% python3 -q
>>> import numpy as np
>>> import numpy.linalg as la
>>> np.set_printoptions(precision=1, suppress=True, linewidth=200)
>>> W0 = np.loadtxt("layer2.csv", delimiter=",")
>>> print(W0)
[[4. 7. 4. 2. 0.]
 [4. 0. 6. 9. 4.]
 [2. 5. 7. 0. 9.]
 [9. 2. 6. 6. 1.]
 [9. 2. 6. 6. 1.]
 [3. 6. 3. 9. 9.]
 [0. 4. 2. 9. 3.]
 [3. 7. 6. 1. 3.]]
>>> vec = np.array([0, 2, 1, 2, 1])
>>> target = W0 @ vec
>>> target
array([22., 28., 26., 23., 23., 42., 31., 25.])
>>> rng = np.random.default_rng(8736)
>>> target = target + 0.1 * rng.normal(size=8)
>>> target
array([21.9, 28. , 25.9, 23.1, 22.8, 42.1, 30.9, 24.9])
>>> coef, *_ = la.lstsq(W0, target)
>>> coef.round(1) + 0
array([0., 2., 1., 2., 1.])
>>> np.round(W0.T @ (target - W0 @ coef), 1) + 0
array([0., 0., 0., 0., 0.])
>>> coef.round()
array([0., 2., 1., 2., 1.])
>>> U, sig, Vt = la.svd(W0, full_matrices=False)
>>> np.abs(U[:, 0]).round(6).argmax()
np.int64(5)
>>> np.allclose(U * sig @ Vt, W0)
True
>>> U.shape, sig.shape, Vt.shape
((8, 5), (5,), (5, 5))
>>> (sig > 1e-8).sum()
np.int64(5)
>>> blk = np.stack([W0, 5 * W0, W0[::-1]])
>>> blk.sum(axis=0)
array([[27., 49., 30., 13.,  3.],
       [24.,  4., 38., 63., 27.],
       [15., 36., 45.,  9., 63.],
       [63., 14., 42., 42.,  7.],
       [63., 14., 42., 42.,  7.],
       [20., 41., 25., 54., 63.],
       [ 4., 24., 18., 63., 22.],
       [22., 49., 40.,  8., 18.]])
>>> print(la.matrix_rank(blk))
[5 5 5]
>>> np.einsum("bij,cij->bc", blk, blk)
array([[ 1139.,  5695.,   976.],
       [ 5695., 28475.,  4880.],
       [  976.,  4880.,  1139.]])
>>> B = np.c_[W0[:, :1] @ np.array([[3]]), np.array([2, 0, 0, 2, 2, 2, 3, 1])]
>>> B
array([[12.,  2.],
       [12.,  0.],
       [ 6.,  0.],
       [27.,  2.],
       [27.,  2.],
       [ 9.,  2.],
       [ 0.,  3.],
       [ 9.,  1.]])
>>> la.matrix_rank(np.c_[W0, B])
np.int64(6)
>>> J = np.load("sample6.npy")
>>> J
array([[5., 1., 0., 0., 0., 0., 0., 0., 0.],
       [0., 5., 1., 0., 0., 0., 0., 0., 0.],
       [0., 0., 5., 1., 0., 0., 0., 0., 0.],
       [0., 0., 0., 5., 1., 0., 0., 0., 0.],
       [0., 0., 0., 0., 5., 1., 0., 0., 0.],
       [0., 0., 0., 0., 0., 5., 1., 0., 0.],
       [0., 0., 0., 0., 0., 0., 5., 1., 0.],
       [0., 0., 0., 0., 0., 0., 0., 5., 1.],
       [0., 0., 0., 0., 0., 0., 0., 0., 5.]])
>>> B = J + rng.integers(-2, 3, (9, 6)) @ rng.integers(-2, 3, (6, 9))
>>> B
array([[ -6.,  12.,  -7.,   9., -14.,  -1.,  -5.,   8.,   1.],
       [  9.,   2.,   8.,   0.,  10.,   0.,  -3.,  -5.,  -4.],
       [ 10.,  -1.,  11.,  -1.,   9.,   6.,  -4.,   0.,  -1.],
       [  7.,   0.,   3.,  -2.,  12.,  -1.,   1.,   1.,   0.],
       [  3.,   5.,  -1.,  -7.,   5.,  -2.,   1.,   6.,  -1.],
       [  5.,   0.,   3.,   0.,   6.,   5.,  -1.,  -1.,  -5.],
       [ -6.,   8.,  -6.,   5., -10.,   2.,   2.,   9.,  -6.],
       [ -2., -13.,   2.,   1.,   4.,   0.,   6.,  -7.,   4.],
       [ -1.,   8.,  -5.,  -3., -11.,   3.,  -1.,  11.,   1.]])
>>> la.matrix_rank(B - J, tol=1e-8)
np.int64(6)
>>> np.abs(B - J).sum(axis=1)
array([67., 41., 39., 31., 27., 22., 54., 43., 47.])
>>> B - J
array([[-11.,  11.,  -7.,   9., -14.,  -1.,  -5.,   8.,   1.],
       [  9.,  -3.,   7.,   0.,  10.,   0.,  -3.,  -5.,  -4.],
       [ 10.,  -1.,   6.,  -2.,   9.,   6.,  -4.,   0.,  -1.],
       [  7.,   0.,   3.,  -7.,  11.,  -1.,   1.,   1.,   0.],
       [  3.,   5.,  -1.,  -7.,   0.,  -3.,   1.,   6.,  -1.],
       [  5.,   0.,   3.,   0.,   6.,   0.,  -2.,  -1.,  -5.],
       [ -6.,   8.,  -6.,   5., -10.,   2.,  -3.,   8.,  -6.],
       [ -2., -13.,   2.,   1.,   4.,   0.,   6., -12.,   3.],
       [ -1.,   8.,  -5.,  -3., -11.,   3.,  -1.,  11.,  -4.]])
>>> np.round(la.svd(B - J, compute_uv=False), 1) + 0
array([43.7, 24.2, 13.7,  8.4,  6.8,  3.6,  0. ,  0. ,  0. ])
>>> mat = np.array([[0, 0, 0, 1], [0, 0, 1, 1], [0, 0, 0, 2], [0, 0, 0, 0]])
>>> # null space of dimension 2
>>> rank = la.matrix_rank(mat)
>>> rank
np.int64(2)
>>> null = la.svd(mat)[2][rank:].T
>>> print([int(la.matrix_rank(np.delete(mat, i, axis=0))) for i in range(4)])
[2, 1, 2, 2]
>>> null @ null.T
array([[1., 0., 0., 0.],
       [0., 1., 0., 0.],
       [0., 0., 0., 0.],
       [0., 0., 0., 0.]])
>>> [round(float(x), 1) for x in la.svd(mat, compute_uv=False)[:3]]
[2.5, 0.9, 0.0]
>>> la.cond(mat) > 100
np.True_
>>> round(float(la.norm(mat, 2) / la.norm(mat)), 1)
0.9
>>> la.matrix_rank(mat, rtol=0.1)
np.int64(2)
>>> U, sig, Vt = la.svd(mat)
>>> sig
array([2.5, 0.9, 0. , 0. ])
>>> B = U[:, :2] @ np.diag(sig[:2]) @ Vt[:2]
>>> la.matrix_rank(B)
np.int64(2)
>>> print(B.round(1) + 0)
[[0. 0. 0. 1.]
 [0. 0. 1. 1.]
 [0. 0. 0. 2.]
 [0. 0. 0. 0.]]
>>> np.round(np.abs(mat - B).max(), 1)
np.float64(0.0)
>>> feats = np.load("test10.npy")
>>> feats
array([[1, 0, 0, 0, 0, 0, 0, 0, 0, 0, 0],
       [0, 0, 0, 0, 0, 0, 0, 0, 0, 0, 0],
       [0, 0, 1, 0, 0, 0, 0, 0, 0, 0, 0],
       [0, 0, 0, 1, 0, 0, 0, 0, 0, 0, 0],
       [0, 0, 0, 0, 2, 0, 0, 0, 0, 0, 0],
       [0, 0, 0, 0, 0, 0, 0, 0, 0, 0, 0],
       [0, 0, 0, 0, 0, 0, 0, 0, 0, 0, 0],
       [0, 0, 0, 0, 0, 0, 0, 1, 0, 0, 0],
       [0, 0, 0, 0, 0, 0, 0, 0, 2, 0, 0],
       [0, 0, 0, 0, 0, 0, 0, 0, 0, 0, 0],
       [0, 0, 0, 0, 0, 0, 0, 0, 0, 0, 3]])
>>> round(float(np.abs(la.eigvals(J)).max()), 1)
5.0
>>> (J - J.T) / 2
array([[ 0. ,  0.5,  0. ,  0. ,  0. ,  0. ,  0. ,  0. ,  0. ],
       [-0.5,  0. ,  0.5,  0. ,  0. ,  0. ,  0. ,  0. ,  0. ],
       [ 0. , -0.5,  0. ,  0.5,  0. ,  0. ,  0. ,  0. ,  0. ],
       [ 0. ,  0. , -0.5,  0. ,  0.5,  0. ,  0. ,  0. ,  0. ],
       [ 0. ,  0. ,  0. , -0.5,  0. ,  0.5,  0. ,  0. ,  0. ],
       [ 0. ,  0. ,  0. ,  0. , -0.5,  0. ,  0.5,  0. ,  0. ],
       [ 0. ,  0. ,  0. ,  0. ,  0. , -0.5,  0. ,  0.5,  0. ],
       [ 0. ,  0. ,  0. ,  0. ,  0. ,  0. , -0.5,  0. ,  0.5],
       [ 0. ,  0. ,  0. ,  0. ,  0. ,  0. ,  0. , -0.5,  0. ]])
>>> la.matrix_power(J, 4)
array([[625., 500., 150.,  20.,   1.,   0.,   0.,   0.,   0.],
       [  0., 625., 500., 150.,  20.,   1.,   0.,   0.,   0.],
       [  0.,   0., 625., 500., 150.,  20.,   1.,   0.,   0.],
       [  0.,   0.,   0., 625., 500., 150.,  20.,   1.,   0.],
       [  0.,   0.,   0.,   0., 625., 500., 150.,  20.,   1.],
       [  0.,   0.,   0.,   0.,   0., 625., 500., 150.,  20.],
       [  0.,   0.,   0.,   0.,   0.,   0., 625., 500., 150.],
       [  0.,   0.,   0.,   0.,   0.,   0.,   0., 625., 500.],
       [  0.,   0.,   0.,   0.,   0.,   0.,   0.,   0., 625.]])
>>> np.trace(J)
np.float64(45.0)
>>> np.allclose(J @ J.T, J.T @ J)
False
